$ python3 -q
>>> import numpy as np
>>> np.set_printoptions(precision=3, suppress=True, linewidth=120)
>>> u = np.array([7, 4, 3, 0, 2])
>>> v = np.array([1, 1, 3])
>>> X = u[:, None] + v[None, :]
>>> X
array([[ 8,  8, 10],
       [ 5,  5,  7],
       [ 4,  4,  6],
       [ 1,  1,  3],
       [ 3,  3,  5]])
>>> r = np.linalg.matrix_rank(X)
>>> r
np.int64(2)
>>> ns = np.linalg.svd(X)[2][r:].T
>>> np.round(ns[:, 0] / ns[np.abs(ns[:, 0]).round(6).argmax(), 0], 3) + 0
array([ 1., -1.,  0.])
>>> [int(np.linalg.matrix_rank(np.delete(X, i, axis=0))) for i in range(5)]
[2, 2, 2, 2, 2]
>>> np.allclose(X @ ns, 0)
True
>>> np.round(ns @ ns.T, 3) + 0
array([[ 0.5, -0.5,  0. ],
       [-0.5,  0.5,  0. ],
       [ 0. ,  0. ,  0. ]])
>>> np.allclose(X[:-1].T @ np.linalg.lstsq(X[:-1].T, X[-1])[0], X[-1])
True
>>> np.abs(np.diag(np.linalg.qr(X)[1])) > 1e-9
array([ True, False,  True])
>>> np.linalg.lstsq(X[:-1].T, X[-1])[2]
np.int32(2)
>>> G = X.T @ X
>>> np.round(np.linalg.svd(X, compute_uv=False) ** 2, 3) + 0
array([446.6,   2.4,   0. ])
>>> np.round(np.linalg.eigvalsh(G)[::-1], 3) + 0
array([446.6,   2.4,   0. ])
>>> np.linalg.matrix_rank(G)
np.int64(2)
>>> (X @ X.T).shape
(5, 5)
>>> left, sv, Vh = np.linalg.svd(X)
>>> sv.round(3) + 0
array([21.133,  1.549,  0.   ])
>>> np.argmax(sv[:-1] / (sv[1:] + 1e-6)) + 1
np.int64(2)
>>> B = left[:, :2] @ np.diag(sv[:2]) @ Vh[:2]
>>> np.linalg.matrix_rank(X, rtol=0.05)
np.int64(2)
>>> data = np.load("block6.npy")
>>> data
array([[  4.646,  -4.785,  -9.777,   1.699],
       [ -0.288,   1.979,   1.848,   7.121],
       [  1.674,   3.134,   4.452,   3.999],
       [  2.937,  -3.739,  -9.018,   6.434],
       [ -6.033,   1.475,   5.398,  -5.732],
       [ -1.092,   4.67 ,   8.381,   0.255],
       [ -2.18 ,  -6.752, -11.517,  -1.83 ],
       [  5.957,   0.068,  -2.426,   6.255],
       [  3.622,  -1.69 ,  -6.33 ,  10.077],
       [ -4.986,   5.024,  10.662,  -3.928],
       [ -1.3  ,  -5.667,  -9.773,  -1.373],
       [  0.126,  -0.368,   1.064,  -6.538],
       [  9.863,   1.918,   1.945,   1.295],
       [  6.7  ,   4.336,   6.518,   1.014],
       [  1.34 ,  -1.499,  -3.978,   4.975],
       [ -1.526,   5.739,  10.212,   1.647],
       [ -5.545,   1.546,   3.896,  -1.624],
       [ -5.992,  -0.681,   0.27 ,  -3.201],
       [ -3.909,   3.454,   7.393,  -1.069],
       [  3.713,  -3.776,  -7.3  ,   0.809],
       [ -3.869,  -2.719,  -4.134,  -0.626],
       [  2.486,  -6.907, -12.615,  -0.884]])
>>> B = np.c_[data[:, :3] @ np.array([[0, 1, 1], [1, 2, 0], [2, 1, 1]]), np.array([2, 2, 1, 1, 0, 1, 1, 1, 1, 0, 1, 0, 0, 0, 1, 1, 2, 1, 0, 0, 1, 1])]
>>> B
array([[-24.339, -14.701,  -5.131,   2.   ],
       [  5.675,   5.518,   1.56 ,   2.   ],
       [ 12.038,  12.394,   6.126,   1.   ],
       [-21.775, -13.559,  -6.081,   1.   ],
       [ 12.271,   2.315,  -0.635,   0.   ],
       [ 21.432,  16.629,   7.289,   1.   ],
       [-29.786, -27.201, -13.697,   1.   ],
       [ -4.784,   3.667,   3.531,   1.   ],
       [-14.35 ,  -6.088,  -2.708,   1.   ],
       [ 26.348,  15.724,   5.676,   0.   ],
       [-25.213, -22.407, -11.073,   1.   ],
       [  1.76 ,   0.454,   1.19 ,   0.   ],
       [  5.808,  15.644,  11.808,   0.   ],
       [ 17.372,  21.89 ,  13.218,   0.   ],
       [ -9.455,  -5.636,  -2.638,   1.   ],
       [ 26.163,  20.164,   8.686,   1.   ],
       [  9.338,   1.443,  -1.649,   2.   ],
       [ -0.141,  -7.084,  -5.722,   1.   ],
       [ 18.24 ,  10.392,   3.484,   0.   ],
       [-18.376, -11.139,  -3.587,   0.   ],
       [-10.987, -13.441,  -8.003,   1.   ],
       [-32.137, -23.943, -10.129,   1.   ]])
>>> np.linalg.norm(np.linalg.qr(data)[0].T @ B, axis=0) ** 2 / ((B ** 2).sum(axis=0) + 1e-12)
array([1.   , 1.   , 1.   , 0.305])
>>> np.linalg.matrix_rank(np.c_[data, B])
np.int64(5)
>>> np.round(np.linalg.norm(B - data @ np.linalg.lstsq(data, B)[0], axis=0), 3) + 0
array([0.   , 0.   , 0.   , 4.085])
